$ python -q
>>> import numpy as np
>>> import numpy.linalg as la
>>> np.set_printoptions(suppress=True, linewidth=140)
>>> rnd = lambda a: np.round(a, 2) + 0
>>> m1 = np.loadtxt("test13.csv", delimiter=",")
>>> m1
array([[-0.45, -3.25,  2.05,  0.35,  3.03,  1.13],
       [ 0.19, -3.26,  1.69,  1.33,  2.53,  0.74],
       [-0.1 , -2.75,  2.14,  1.08,  3.44,  1.48],
       [-0.37, -3.51,  2.33,  1.07,  3.33,  0.86],
       [-0.39, -2.52,  1.84,  0.76,  3.02,  0.62],
       [-0.21, -2.87,  1.97,  0.73,  2.7 ,  1.2 ],
       [ 0.31, -3.25,  1.74,  0.46,  3.36,  0.97],
       [ 0.17, -3.08,  1.9 ,  1.35,  2.14,  0.39],
       [-0.09, -3.26,  1.67,  0.92,  2.94,  0.78],
       [-2.69,  2.85, -1.97,  0.2 , -2.15, -0.21],
       [-2.91,  2.61, -2.14, -0.16, -1.82, -0.34],
       [-3.14,  3.03, -2.44, -0.18, -2.48,  0.09],
       [-3.73,  2.81, -2.2 ,  0.2 , -1.59,  0.09],
       [-2.91,  2.92, -1.88,  0.09, -1.81,  0.05],
       [-3.44,  2.35, -2.46, -0.19, -2.16,  0.3 ],
       [-3.51,  3.09, -1.93,  0.21, -2.68, -0.42],
       [-2.95,  3.4 , -2.03,  0.39, -2.57, -0.73],
       [-2.64,  3.41, -1.97, -0.34, -2.47,  0.16],
       [-2.68, -2.87, -3.3 , -1.99,  0.83,  0.18],
       [-2.82, -2.72, -2.6 , -1.61,  1.14, -0.5 ],
       [-2.6 , -3.19, -3.17, -1.62,  0.28,  0.12],
       [-2.97, -2.51, -2.62, -2.26,  1.64,  0.46],
       [-3.01, -2.93, -2.94, -2.41,  0.91,  0.63],
       [-3.09, -3.19, -2.86, -1.53,  0.39, -0.07],
       [-3.17, -2.95, -2.32, -2.15,  0.85,  0.08],
       [-2.84, -2.89, -2.94, -2.  ,  1.41, -0.35],
       [-2.3 , -2.9 , -3.3 , -1.69,  0.8 ,  0.25]])
>>> q, Rm = la.qr(m1)
>>> np.allclose(Rm.T @ Rm, m1.T @ m1)
True
>>> rnd(np.abs(np.diag(Rm)))
array([12.7 , 15.53,  6.45,  2.07,  2.01,  1.67])
>>> rnd(Rm)
array([[ 12.7 ,  -0.39,  10.27,   3.76,   2.71,  -0.03],
       [  0.  ,  15.53,  -1.88,   1.76, -10.47,  -1.98],
       [  0.  ,   0.  ,  -6.45,  -4.59,  -3.41,  -1.84],
       [  0.  ,   0.  ,   0.  ,   2.07,  -0.61,  -0.24],
       [  0.  ,   0.  ,   0.  ,   0.  ,  -2.01,  -0.49],
       [  0.  ,   0.  ,   0.  ,   0.  ,   0.  ,  -1.67]])
>>> rnd(abs(Rm[0, 0])), rnd(la.norm(m1[:, 0]))
(np.float64(12.7), np.float64(12.7))
>>> rnd(q.T @ q)
array([[1., 0., 0., 0., 0., 0.],
       [0., 1., 0., 0., 0., 0.],
       [0., 0., 1., 0., 0., 0.],
       [0., 0., 0., 1., 0., 0.],
       [0., 0., 0., 0., 1., 0.],
       [0., 0., 0., 0., 0., 1.]])
